$ python3 -q
>>> import numpy as np
>>> from numpy import linalg as LA
>>> np.set_printoptions(precision=2, suppress=True, linewidth=100)
>>> u = np.array([0, 0, -2, -1, -2, -2, 2]) + 0.5
>>> data = np.eye(7) - 2 * np.outer(u, u) / (u @ u)
>>> print(data)
[[ 0.96 -0.04  0.11  0.04  0.11  0.11 -0.18]
 [-0.04  0.96  0.11  0.04  0.11  0.11 -0.18]
 [ 0.11  0.11  0.67 -0.11 -0.33 -0.33  0.55]
 [ 0.04  0.04 -0.11  0.96 -0.11 -0.11  0.18]
 [ 0.11  0.11 -0.33 -0.11  0.67 -0.33  0.55]
 [ 0.11  0.11 -0.33 -0.11 -0.33  0.67  0.55]
 [-0.18 -0.18  0.55  0.18  0.55  0.55  0.09]]
>>> evals, vecs = LA.eigh(data)
>>> x = np.array([1, -3, 1, -2, -2, 1, 1])
>>> print(round(np.abs(data).sum(axis=1).max(), 2), round(float(np.abs(evals).max()), 2))
2.27 1.0
>>> print(round(x @ data @ x, 2))
20.09
>>> print(LA.eigvalsh(data[1:, 1:]))
[-0.96  1.    1.    1.    1.    1.  ]
>>> x = np.array([3, 1, 5, 3, 4, 7, 1])
>>> print([p for p in range(1, 25) if np.allclose(LA.matrix_power(data, p), np.eye(7))])
[2, 4, 6, 8, 10, 12, 14, 16, 18, 20, 22, 24]
>>> print(np.abs(LA.eigvals(data)))
[1. 1. 1. 1. 1. 1. 1.]
>>> rng = np.random.default_rng(84)
>>> out = data + rng.integers(-2, 3, (7, 1)) @ rng.integers(-2, 3, (1, 7))
>>> print(out)
[[ 2.96 -1.04 -0.89 -0.96  1.11  0.11  0.82]
 [ 1.96 -0.04 -0.89 -0.96  1.11  0.11  0.82]
 [-3.89  2.11  2.67  1.89 -2.33 -0.33 -1.45]
 [ 4.04 -1.96 -2.11 -1.04  1.89 -0.11  2.18]
 [ 0.11  0.11 -0.33 -0.11  0.67 -0.33  0.55]
 [ 2.11 -0.89 -1.33 -1.11  0.67  0.67  1.55]
 [-0.18 -0.18  0.55  0.18  0.55  0.55  0.09]]
>>> print(LA.matrix_rank(out - data, tol=1e-8))
1
